$ python -q
>>> import numpy as np
>>> np.set_printoptions(suppress=True, linewidth=120)
>>> A = np.array([[0.4, -5.2, 0.7],
...     [0.4, 5.1, -0.4],
...     [1.0, 0.4, 0.1],
...     [-0.1, -2.2, -0.6],
...     [-0.1, -4.3, 0.1],
...     [1.1, -7.9, 0.1],
...     [1.7, 0.4, 0.2],
...     [-0.5, 6.2, -0.1],
...     [-0.7, 6.7, -0.3],
...     [0.9, 10.0, 0.1],
...     [-1.3, 1.1, 0.2],
...     [0.4, 7.9, -0.1],
...     [-0.5, 2.2, 0.0],
...     [-3.2, 2.1, 0.0],
...     [1.0, 6.4, 0.3]])
>>> dist = np.linalg.norm(A[:, None] - A[None], axis=-1)
>>> np.linalg.matrix_rank(dist ** 2)
np.int64(5)
>>> dist[8].round(1)
array([12. ,  1.9,  6.5,  8.9, 11. , 14.7,  6.8,  0.6,  0. ,  3.7,  5.7,  1.6,  4.5,  5.2,  1.8])
>>> dist[:5, :5].round(1)
array([[ 0. , 10.4,  5.7,  3.3,  1.2],
       [10.4,  0. ,  4.8,  7.3,  9.4],
       [ 5.7,  4.8,  0. ,  2.9,  4.8],
       [ 3.3,  7.3,  2.9,  0. ,  2.2],
       [ 1.2,  9.4,  4.8,  2.2,  0. ]])
>>> (dist + 1e9 * np.eye(15)).round(6).argmin(axis=1)
array([ 4,  7,  6,  4,  0,  0,  2,  8,  7, 11, 12,  8, 10, 10,  7])
>>> dist.shape
(15, 15)
>>> F = np.load("test19.npy")
>>> F
array([[-0.5,  1.5,  3.5],
       [-0.2,  1.2,  3.2],
       [ 1. ,  0. ,  2. ],
       [ 1.6, -0.6,  1.4],
       [ 2.7, -1.7,  0.3],
       [ 2.4, -1.4,  0.6],
       [ 0.7,  0.3,  2.3],
       [ 0.8,  0.2,  2.2],
       [-0.1,  1.1,  3.1],
       [-0.6,  1.6,  3.6],
       [ 1.2, -0.2,  1.8],
       [ 0.8,  0.2,  2.2],
       [ 0.2,  0.8,  2.8],
       [ 1.4, -0.4,  1.6],
       [ 1. ,  0. ,  2. ],
       [ 0.6,  0.4,  2.4],
       [-0.1,  1.1,  3.1],
       [ 1. ,  0. ,  2. ],
       [-0.7,  1.7,  3.7],
       [ 1.3, -0.3,  1.7],
       [ 0.9,  0.1,  2.1],
       [ 1.6, -0.6,  1.4],
       [ 0.5,  0.5,  2.5],
       [-0.2,  1.2,  3.2],
       [ 0.4,  0.6,  2.6],
       [ 0.2,  0.8,  2.8],
       [ 1.5, -0.5,  1.5]])
>>> [round(float(x), 1) for x in np.linalg.svd(F, compute_uv=False)[:3]]
[13.1, 6.5, 0.0]
>>> np.linalg.cond(F) > 100
np.True_
